% ipython --no-banner

In [1]: import numpy as np

In [2]: import numpy.linalg as la

In [3]: np.set_printoptions(suppress=True, linewidth=160)

In [4]: A = np.loadtxt("sample19.csv", delimiter=",")

In [5]: A
Out[5]: 
array([[ 1., -4., -3., -2.,  1.,  2.,  2., -5., -5.],
       [-4.,  1., -4., -3., -2.,  1.,  2.,  2., -5.],
       [-3., -4.,  1., -4., -3., -2.,  1.,  2.,  2.],
       [-2., -3., -4.,  1., -4., -3., -2.,  1.,  2.],
       [ 1., -2., -3., -4.,  1., -4., -3., -2.,  1.],
       [ 2.,  1., -2., -3., -4.,  1., -4., -3., -2.],
       [ 2.,  2.,  1., -2., -3., -4.,  1., -4., -3.],
       [-5.,  2.,  2.,  1., -2., -3., -4.,  1., -4.],
       [-5., -5.,  2.,  2.,  1., -2., -3., -4.,  1.]])

In [6]: x0 = np.array([1, 0, 1, 1, 2, 0, 0, 2, 1])

In [7]: h = np.maximum(A @ x0, 0)

In [8]: np.flatnonzero(h > 1e-9)
Out[8]: array([], dtype=int64)

In [9]: np.maximum(A @ x0, 0) - np.maximum(-A @ x0, 0)
Out[9]: array([-17., -16.,  -6.,  -9.,  -7., -19., -16.,  -8.,  -6.])

In [10]: A.T @ h
Out[10]: array([0., 0., 0., 0., 0., 0., 0., 0., 0.])

In [11]: np.allclose(A @ A.T, A.T @ A)
Out[11]: True

In [12]: np.round(la.matrix_power(A, 4), 1)
Out[12]: 
array([[10887.,  4344.,  -615.,  -653.,  3545.,  4979.,  4154., -2272.,   262.],
       [ 4344.,  9061.,  2052.,  1749.,   715.,  3583.,  2553.,  3447., -2272.],
       [ -615.,  2052.,  6256.,  5389.,  3143.,   261.,  -130.,  2553.,  4154.],
       [ -653.,  1749.,  5389.,  7008.,  4276.,  1836.,   261.,  3583.,  4979.],
       [ 3545.,   715.,  3143.,  4276.,  6387.,  4276.,  3143.,   715.,  3545.],
       [ 4979.,  3583.,   261.,  1836.,  4276.,  7008.,  5389.,  1749.,  -653.],
       [ 4154.,  2553.,  -130.,   261.,  3143.,  5389.,  6256.,  2052.,  -615.],
       [-2272.,  3447.,  2553.,  3583.,   715.,  1749.,  2052.,  9061.,  4344.],
       [  262., -2272.,  4154.,  4979.,  3545.,  -653.,  -615.,  4344., 10887.]])

In [13]: print((A + A.T) / 2)
[[ 1. -4. -3. -2.  1.  2.  2. -5. -5.]
 [-4.  1. -4. -3. -2.  1.  2.  2. -5.]
 [-3. -4.  1. -4. -3. -2.  1.  2.  2.]
 [-2. -3. -4.  1. -4. -3. -2.  1.  2.]
 [ 1. -2. -3. -4.  1. -4. -3. -2.  1.]
 [ 2.  1. -2. -3. -4.  1. -4. -3. -2.]
 [ 2.  2.  1. -2. -3. -4.  1. -4. -3.]
 [-5.  2.  2.  1. -2. -3. -4.  1. -4.]
 [-5. -5.  2.  2.  1. -2. -3. -4.  1.]]

In [14]: print(np.trace(A))
9.0

In [15]: np.round(np.sort(np.abs(la.eigvals(A))), 1)
Out[15]: array([ 1.6,  4.5,  4.8,  6.4,  8.7,  9.1, 10.2, 12. , 12.7])

In [16]: A @ A
Out[16]: 
array([[ 89.,  29.,  -7.,  -9.,  18.,  25.,  21., -22.,  11.],
       [ 29.,  80.,  16.,  11.,  -3.,  15.,   7.,  26., -22.],
       [ -7.,  16.,  64.,  32.,  18.,  -4.,  -1.,   7.,  21.],
       [ -9.,  11.,  32.,  64.,  26.,  12.,  -4.,  15.,  25.],
       [ 18.,  -3.,  18.,  26.,  61.,  26.,  18.,  -3.,  18.],
       [ 25.,  15.,  -4.,  12.,  26.,  64.,  32.,  11.,  -9.],
       [ 21.,   7.,  -1.,  -4.,  18.,  32.,  64.,  16.,  -7.],
       [-22.,  26.,   7.,  15.,  -3.,  11.,  16.,  80.,  29.],
       [ 11., -22.,  21.,  25.,  18.,  -9.,  -7.,  29.,  89.]])

In [17]: A.inv()
---------------------------------------------------------------------------
AttributeError                            Traceback (most recent call last)
Cell In[17], line 1
----> 1 A.inv()

AttributeError: 'numpy.ndarray' object has no attribute 'inv'

In [18]: other = np.array([[2, 0, 3, 0, 2, 2, 0, 1, 3]])

In [19]: mat = other.T @ other

In [20]: mat
Out[20]: 
array([[4, 0, 6, 0, 4, 4, 0, 2, 6],
       [0, 0, 0, 0, 0, 0, 0, 0, 0],
       [6, 0, 9, 0, 6, 6, 0, 3, 9],
       [0, 0, 0, 0, 0, 0, 0, 0, 0],
       [4, 0, 6, 0, 4, 4, 0, 2, 6],
       [4, 0, 6, 0, 4, 4, 0, 2, 6],
       [0, 0, 0, 0, 0, 0, 0, 0, 0],
       [2, 0, 3, 0, 2, 2, 0, 1, 3],
       [6, 0, 9, 0, 6, 6, 0, 3, 9]])

In [21]: # rows 1 and 3 are equal

In [22]: print(round(np.trace(la.pinv(mat) @ mat), 1))
1.0

In [23]: print(np.allclose(mat[:-1].T @ la.lstsq(mat[:-1].T, mat[-1])[0], mat[-1]))
True

In [24]: np.unique(mat.round(6), axis=0).shape
Out[24]: (4, 9)

In [25]: Uu, sv, VT = la.svd(mat)

In [26]: np.argmax(sv[:-1] / (sv[1:] + 1e-6)) + 1
Out[26]: np.int64(1)

In [27]: sv.round(1) + 0
Out[27]: array([31.,  0.,  0.,  0.,  0.,  0.,  0.,  0.,  0.])

In [28]: other = Uu[:, :1] @ np.diag(sv[:1]) @ VT[:1]

In [29]: print(round(la.norm(mat - other, 2), 1), np.round(sv[1], 1))
0.0 0.0

In [30]: round(float(np.abs(mat - other).max()), 1)
Out[30]: 0.0

In [31]: la.matrix_rank(other)
Out[31]: np.int64(1)

In [32]: rng = np.random.default_rng(316)

In [33]: other = mat + rng.integers(-2, 3, (9, 1)) @ rng.integers(-2, 3, (1, 9))

In [34]: other
Out[34]: 
array([[ 8,  2,  2,  4,  6,  6, -4,  2,  8],
       [-4, -2,  4, -4, -2, -2,  4,  0, -2],
       [ 6,  0,  9,  0,  6,  6,  0,  3,  9],
       [ 4,  2, -4,  4,  2,  2, -4,  0,  2],
       [ 6,  1,  4,  2,  5,  5, -2,  2,  7],
       [ 0, -2, 10, -4,  2,  2,  4,  2,  4],
       [-2, -1,  2, -2, -1, -1,  2,  0, -1],
       [ 2,  0,  3,  0,  2,  2,  0,  1,  3],
       [10,  2,  5,  4,  8,  8, -4,  3, 11]])

In [35]: np.abs(other - mat).sum(axis=1)
Out[35]: array([24, 24,  0, 24, 12, 24, 12,  0, 24])

In [36]: print(la.matrix_rank(other - mat, tol=1e-8))
1

In [37]: np.round(la.svd(other - mat, compute_uv=False), 1) + 0
Out[37]: array([21.,  0.,  0.,  0.,  0.,  0.,  0.,  0.,  0.])

In [38]: X = np.load("block11.npy")

In [39]: X
Out[39]: 
array([[ 30.5, -18.9, -23.8, -22.9,  24.1,  11. ,  11.9, -36.9],
       [  4.1,  -2.2,   9.4, -27.8,  34.6, -21.7,  10.3,   7.9],
       [-12.3, -12.4,  -7.7,  28.5,  33.8, -20.8,  -9.9, -38.2],
       [  2.3,  -3.3,   8. , -29.2,  35. , -22.7,  12.6,   8.3],
       [ 29.6, -16.7, -23.6, -23.2,  24.1,  12.3,   9.4, -36.2],
       [ 29.7, -16.5, -23.5, -22.5,  24.5,  11.8,  13.2, -38.5],
       [ 30.1, -17.5, -23.1, -23.3,  24.6,  11.2,  11. , -38.4],
       [ 29.4, -19.2, -23.4, -22.1,  24.8,  12.7,  11. , -38. ],
       [  5. ,  -1.8,   8.5, -29.4,  33.7, -22.9,   9.9,   9.2],
       [ 29.3, -16.7, -25.3, -24.1,  24.2,  13.7,  12.8, -37.9],
       [  3.8,  -0.6,   7.9, -27.4,  33.2, -22.6,  11.5,   9.4],
       [  3.7,  -1.2,   7.5, -27.8,  35.4, -22.8,  10.1,   8.4]])

In [40]: Uu, sv, VT = la.svd(X)

In [41]: np.argmax(sv[:-1] / (sv[1:] + 1e-6)) + 1
Out[41]: np.int64(3)

In [42]: sv.round(1)
Out[42]: array([172.4, 109.8,  62.5,   4.1,   3.3,   2.6,   2.1,   1.4])

In [43]: other = Uu[:, :3] @ np.diag(sv[:3]) @ VT[:3]

In [44]: round(float(la.norm(X - other) / la.norm(X)), 1)
Out[44]: 0.0

In [45]: round(np.abs(X - other).max(), 1)
Out[45]: np.float64(2.0)

In [46]: la.matrix_rank(other)
Out[46]: np.int64(3)

In [47]: round(float(la.norm(X - other, 2)), 1), round(float(sv[3]), 1)
Out[47]: (4.1, 4.1)

In [48]: th = np.radians(135)

In [49]: Rm = np.eye(8)

In [50]: Rm[7, 7] = Rm[0, 0] = np.cos(th)

In [51]: Rm[7, 0], Rm[0, 7] = -np.sin(th), np.sin(th)

In [52]: Rm.round(1)
Out[52]: 
array([[-0.7,  0. ,  0. ,  0. ,  0. ,  0. ,  0. ,  0.7],
       [ 0. ,  1. ,  0. ,  0. ,  0. ,  0. ,  0. ,  0. ],
       [ 0. ,  0. ,  1. ,  0. ,  0. ,  0. ,  0. ,  0. ],
       [ 0. ,  0. ,  0. ,  1. ,  0. ,  0. ,  0. ,  0. ],
       [ 0. ,  0. ,  0. ,  0. ,  1. ,  0. ,  0. ,  0. ],
       [ 0. ,  0. ,  0. ,  0. ,  0. ,  1. ,  0. ,  0. ],
       [ 0. ,  0. ,  0. ,  0. ,  0. ,  0. ,  1. ,  0. ],
       [-0.7,  0. ,  0. ,  0. ,  0. ,  0. ,  0. , -0.7]])

In [53]: other = X @ Rm.T

In [54]: np.allclose(la.norm(X, axis=1), la.norm(other, axis=1))
Out[54]: True

In [55]: np.round(np.abs(other - X).max(axis=0), 1)
Out[55]: array([78.5,  0. ,  0. ,  0. ,  0. ,  0. ,  0. , 73.9])

In [56]: Q, Rm = la.qr(X)

In [57]: round(np.trace(Q @ Q.T), 1)
Out[57]: np.float64(8.0)

In [58]: print(np.round(Q.T @ Q, 1) + 0)
[[1. 0. 0. 0. 0. 0. 0. 0.]
 [0. 1. 0. 0. 0. 0. 0. 0.]
 [0. 0. 1. 0. 0. 0. 0. 0.]
 [0. 0. 0. 1. 0. 0. 0. 0.]
 [0. 0. 0. 0. 1. 0. 0. 0.]
 [0. 0. 0. 0. 0. 1. 0. 0.]
 [0. 0. 0. 0. 0. 0. 1. 0.]
 [0. 0. 0. 0. 0. 0. 0. 1.]]

In [59]: print(np.allclose(Rm.T @ Rm, X.T @ X))
True

In [60]: np.round(Q @ Rm, 1)
Out[60]: 
array([[ 30.5, -18.9, -23.8, -22.9,  24.1,  11. ,  11.9, -36.9],
       [  4.1,  -2.2,   9.4, -27.8,  34.6, -21.7,  10.3,   7.9],
       [-12.3, -12.4,  -7.7,  28.5,  33.8, -20.8,  -9.9, -38.2],
       [  2.3,  -3.3,   8. , -29.2,  35. , -22.7,  12.6,   8.3],
       [ 29.6, -16.7, -23.6, -23.2,  24.1,  12.3,   9.4, -36.2],
       [ 29.7, -16.5, -23.5, -22.5,  24.5,  11.8,  13.2, -38.5],
       [ 30.1, -17.5, -23.1, -23.3,  24.6,  11.2,  11. , -38.4],
       [ 29.4, -19.2, -23.4, -22.1,  24.8,  12.7,  11. , -38. ],
       [  5. ,  -1.8,   8.5, -29.4,  33.7, -22.9,   9.9,   9.2],
       [ 29.3, -16.7, -25.3, -24.1,  24.2,  13.7,  12.8, -37.9],
       [  3.8,  -0.6,   7.9, -27.4,  33.2, -22.6,  11.5,   9.4],
       [  3.7,  -1.2,   7.5, -27.8,  35.4, -22.8,  10.1,   8.4]])

In [61]: F = np.load("mat.npy")

In [62]: F
Out[62]: 
array([[0, 1, 0, 1, 0, 0, 0, 0, 0, 0, 0, 0, 0, 1, 0],
       [1, 0, 0, 0, 0, 0, 0, 0, 0, 0, 0, 0, 0, 1, 0],
       [0, 0, 0, 0, 0, 0, 1, 0, 0, 0, 1, 0, 0, 0, 1],
       [1, 0, 0, 0, 0, 0, 0, 0, 0, 0, 0, 0, 0, 1, 0],
       [0, 0, 0, 0, 0, 1, 0, 1, 0, 1, 0, 1, 0, 0, 0],
       [0, 0, 0, 0, 1, 0, 0, 1, 1, 1, 0, 1, 1, 0, 0],
       [0, 0, 1, 0, 0, 0, 0, 0, 0, 0, 0, 0, 0, 0, 1],
       [0, 0, 0, 0, 1, 1, 0, 0, 1, 0, 0, 1, 1, 0, 0],
       [0, 0, 0, 0, 0, 1, 0, 1, 0, 1, 0, 1, 1, 0, 0],
       [0, 0, 0, 0, 1, 1, 0, 0, 1, 0, 0, 0, 1, 0, 0],
       [0, 0, 1, 0, 0, 0, 0, 0, 0, 0, 0, 0, 0, 0, 1],
       [0, 0, 0, 0, 1, 1, 0, 1, 1, 0, 0, 0, 1, 0, 0],
       [0, 0, 0, 0, 0, 1, 0, 1, 1, 1, 0, 1, 0, 0, 0],
       [1, 1, 0, 1, 0, 0, 0, 0, 0, 0, 0, 0, 0, 0, 0],
       [0, 0, 1, 0, 0, 0, 1, 0, 0, 0, 1, 0, 0, 0, 0]])

In [63]: # looks like rank 13

In [64]: np.all(la.eigvalsh(F) > 0)
Out[64]: np.False_

In [65]: print(round(la.eigvalsh(F).min(), 1))
-2.4

In [66]: try:
    ...:     la.cholesky(F)
    ...: except la.LinAlgError as e:
    ...:     print("failed:", e)
    ...: 
failed: Matrix is not positive definite
